% python3 -q
>>> import numpy as np
>>> np.set_printoptions(precision=2, suppress=True, linewidth=140)
>>> def rd(a):
...     return np.round(a, 2) + 0
... 
>>> feats = np.loadtxt("data.csv", delimiter=",")
>>> feats
array([[-6.39,  1.18, -3.93,  0.26, -3.2 ],
       [ 1.68, -2.66, -2.7 ,  0.49,  8.79],
       [-7.78,  2.14, -4.43, -0.57, -1.46],
       [ 1.53, -3.05, -2.01, -1.04, 10.22],
       [ 2.08, -3.14, -2.15, -0.7 ,  9.37],
       [-8.12, -0.06, -0.92, -0.66, -2.41],
       [ 2.52, -4.22, -1.32, -0.16, 11.11],
       [ 1.28, -4.7 , -3.54,  1.64,  9.18],
       [ 1.37, -4.72, -3.19, -0.19, 10.13],
       [-6.59,  3.58, -2.99, -1.55, -3.01],
       [-7.98,  1.22, -2.86, -0.01, -3.05],
       [-8.34,  0.46, -4.54, -1.89, -3.74],
       [-7.92,  3.45, -3.5 , -0.8 , -1.41],
       [ 1.43, -2.76, -2.74, -0.3 ,  8.36],
       [-6.3 ,  1.87, -2.08,  1.35, -1.65],
       [-6.  ,  0.85, -3.81,  0.01, -2.24],
       [-7.41,  2.69, -5.81,  0.75, -2.85],
       [ 1.92, -3.19, -2.76, -2.19,  8.09],
       [-6.69,  2.66, -4.  , -2.72, -3.34],
       [ 1.61, -3.95, -1.23, -2.57,  9.23],
       [-6.4 ,  1.67, -4.83,  0.84, -1.94]])
>>> C = feats[[8, 2]].astype(float)
>>> for _ in range(6):
...     lab = np.linalg.norm(feats[:, None] - C, axis=-1).argmin(axis=1)
...     C = np.array([feats[lab == j].mean(axis=0) for j in range(2)])
... 
>>> print(lab)
[1 0 1 0 0 1 0 0 0 1 1 1 1 0 1 1 1 0 1 0 1]
>>> print(np.bincount(lab))
[ 9 12]
>>> vec = np.array([5, 9, -1, -9, 4])
>>> rhs = feats @ vec
>>> rd(np.linalg.lstsq(feats, rhs)[0])
array([ 5.,  9., -1., -9.,  4.])
>>> rd(np.linalg.pinv(feats) @ feats)
array([[1., 0., 0., 0., 0.],
       [0., 1., 0., 0., 0.],
       [0., 0., 1., 0., 0.],
       [0., 0., 0., 1., 0.],
       [0., 0., 0., 0., 1.]])
>>> print(rd(np.linalg.solve(feats.T @ feats, feats.T @ rhs)))
[ 5.  9. -1. -9.  4.]
>>> rng = np.random.default_rng(94693)
>>> rhs = rhs + 0.02 * rng.normal(size=21)
>>> print(rd(rhs))
[-32.53  17.91 -15.91  32.47  28.06 -43.92  21.82 -10.39   9.78   4.18 -38.2  -30.99  -3.5   21.19 -31.33 -27.58 -25.19  35.71   5.59
  33.75 -27.49]
>>> coef, *_ = np.linalg.lstsq(feats, rhs)
>>> [round(float(np.linalg.norm(np.linalg.solve(feats.T @ feats + lam * np.eye(5), feats.T @ rhs))), 2) for lam in (0, 1, 10, 100)]
[14.28, 13.74, 10.35, 3.82]
>>> rd(feats.T @ (rhs - feats @ coef))
array([0., 0., 0., 0., 0.])
>>> coef.round()
array([ 5.,  9., -1., -9.,  4.])
>>> rd(coef)
array([ 5.,  9., -1., -9.,  4.])
>>> Xc = feats - feats.mean(axis=0)
>>> U, sig, Vh = np.linalg.svd(Xc, full_matrices=False)
>>> np.searchsorted(np.cumsum(sig ** 2) / (sig ** 2).sum(), 0.9) + 1
np.int64(1)
>>> print(rd(Vh[0] * np.sign(Vh[0, np.abs(Vh[0]).argmax()])))
[ 0.56 -0.34  0.08  0.    0.75]
>>> rd((sig ** 2).sum() ** 2 / (sig ** 4).sum())
np.float64(1.13)
>>> rd(sig)
array([36.17,  5.71,  4.81,  4.05,  2.9 ])
>>> rd(sig ** 2 / (sig ** 2).sum())
array([0.94, 0.02, 0.02, 0.01, 0.01])
>>> np.abs(U[:, 0]).argmax()
np.int64(6)
>>> (np.sign(U[:, 0]) == np.sign(U[0, 0])).astype(int)
array([1, 0, 1, 0, 0, 1, 0, 0, 0, 1, 1, 1, 1, 0, 1, 1, 1, 0, 1, 0, 1])
>>> J = np.load("test13.npy")
>>> J
array([[ 0.3, -0.1, -2. ],
       [-0.7, -2.2, -0.4],
       [ 0.6,  1.7, -2.5],
       [ 0.8,  1.5,  1.4],
       [-1.3,  1.2, -0.4]])
>>> hat = J @ np.linalg.solve(J.T @ J, J.T)
>>> rd(np.linalg.eigvalsh(hat))
array([0., 0., 1., 1., 1.])
>>> rd(hat @ J[:, 1])
array([-0.1, -2.2,  1.7,  1.5,  1.2])
>>> rd((np.eye(5) - hat) @ J)
array([[0., 0., 0.],
       [0., 0., 0.],
       [0., 0., 0.],
       [0., 0., 0.],
       [0., 0., 0.]])
>>> np.linalg.matrix_rank(np.eye(5) - hat)
np.int64(2)
>>> np.allclose(hat @ hat, hat)
True
>>> F = np.loadtxt("case5.csv", delimiter=",")
>>> print(F)
[[-1.  0.  0.  0.  0.  0.]
 [ 0.  1.  3.  1.  2.  1.]
 [ 0.  1.  0.  1.  3.  0.]
 [ 0.  1.  2.  2.  3.  3.]
 [ 0.  1.  0.  1.  3.  1.]
 [ 0.  1.  1.  2.  2.  1.]]
>>> # 2 blocks once reordered
>>> lab = rng.permutation(6)
>>> lab
array([2, 0, 1, 5, 4, 3])
>>> other = F[lab][:, lab]
>>> other
array([[ 0.,  0.,  1.,  0.,  3.,  1.],
       [ 0., -1.,  0.,  0.,  0.,  0.],
       [ 3.,  0.,  1.,  1.,  2.,  1.],
       [ 1.,  0.,  1.,  1.,  2.,  2.],
       [ 0.,  0.,  1.,  1.,  3.,  1.],
       [ 2.,  0.,  1.,  3.,  3.,  2.]])
>>> np.diag(other)
array([ 0., -1.,  1.,  1.,  3.,  2.])
>>> rd(np.sort(np.abs(np.linalg.eigvals(other))))
array([0.61, 0.61, 1.  , 1.  , 1.46, 7.25])
>>> np.trace(other)
np.float64(6.0)
